$ python -q
>>> import numpy as np
>>> import numpy.linalg as la
>>> np.set_printoptions(precision=2, suppress=True, linewidth=140, floatmode="fixed")
>>> tidy = lambda a: np.round(a, 2) + 0
>>> m1 = np.load("mat.npy")
>>> print(m1)
[[-1  3  0]
 [-1  2  2]
 [ 0  1 -2]
 [ 0  0  0]
 [-2 -2  0]
 [ 0  0  0]
 [-1  2  2]
 [ 0  0  0]
 [ 0  0  0]
 [ 0  1 -2]
 [ 0  0  0]
 [-2 -2  0]
 [-2 -2  0]
 [ 0  0  0]]
>>> Ac = (m1 - m1.mean(axis=0)) / m1.std(axis=0)
>>> print(tidy(Ac.std(axis=0)))
[1.00 1.00 1.00]
>>> c = la.lstsq(np.delete(Ac, 1, axis=1), Ac[:, 1])[0]
>>> print(np.abs(c).argmax())
0
>>> lab = m1[:, 1] > np.median(m1[:, 1])
>>> u = m1[lab].mean(axis=0) - m1[~lab].mean(axis=0)
>>> print(lab.astype(int))
[1 1 1 0 0 0 1 0 0 1 0 0 0 0]
>>> print(np.argsort(-np.abs(u).round(6), kind="stable"))
[1 0 2]
>>> print((((m1 - m1.mean(axis=0)) @ u > 0) == lab).mean())
1.0
>>> A = np.loadtxt("dump.csv", delimiter=",")
>>> print(A)
[[-0.10  8.09 -0.76]
 [ 0.18  6.55 -0.40]
 [-0.21  0.88  0.78]
 [ 0.29  4.97 -1.18]
 [ 0.02  1.19  0.58]
 [-0.21 -5.99 -0.32]
 [ 0.03  2.24 -0.79]
 [ 0.15  0.29 -0.27]
 [-0.18 -0.53 -0.65]
 [-0.13 -0.12  0.16]
 [ 0.07 -1.47 -0.20]
 [-0.09  0.55  0.48]
 [-0.14  1.61 -0.43]
 [ 0.03 -0.43 -0.07]
 [-0.14 -3.42 -0.03]
 [ 0.04  0.42 -0.62]
 [-0.14  2.35  0.40]
 [-0.14  0.28 -0.04]
 [-0.02 -3.37 -0.16]
 [-0.07  0.11  0.15]
 [-0.03 -1.70 -1.12]
 [-0.04 -4.97  0.13]
 [-0.11  0.93  0.42]
 [-0.03  2.68  0.22]
 [ 0.08  7.32  0.47]
 [ 0.07 -3.86 -1.20]
 [ 0.01  1.64  0.06]]
>>> Y = A / la.norm(A, axis=1, keepdims=True)
>>> C2 = Y @ Y.T
>>> print(tidy(la.norm(Y, axis=1)))
[1.00 1.00 1.00 1.00 1.00 1.00 1.00 1.00 1.00 1.00 1.00 1.00 1.00 1.00 1.00 1.00 1.00 1.00 1.00 1.00 1.00 1.00 1.00 1.00 1.00 1.00 1.00]
>>> C2 = np.cov(A, rowvar=False)
>>> print(np.argwhere(np.triu(np.abs(np.corrcoef(A.T)) > 0.8, 1)))
[]
>>> print(np.argsort(-A.std(axis=0).round(6), kind="stable"))
[1 2 0]
>>> print(np.median(A, axis=0))
[-0.03  0.42 -0.07]
>>> K = np.load("arr.npy")
>>> print(tidy(K))
[[-0.93 -0.35 -0.11]
 [ 0.32 -0.63 -0.71]
 [ 0.17 -0.69  0.70]]
>>> th = np.radians(120)
>>> R = np.eye(3)
>>> R[1, 1] = R[0, 0] = np.cos(th)
>>> R[1, 0], R[0, 1] = -np.sin(th), np.sin(th)
>>> print(tidy(R))
[[-0.50  0.87  0.00]
 [-0.87 -0.50  0.00]
 [ 0.00  0.00  1.00]]
>>> Y = K @ R.T
>>> print(tidy(Y))
[[ 0.17  0.98 -0.11]
 [-0.71  0.04 -0.71]
 [-0.69  0.20  0.70]]
>>> print(tidy(la.det(R)), tidy(np.trace(R)))
1.0 0.0
>>> print(np.allclose(la.norm(K, axis=1), la.norm(Y, axis=1)))
True
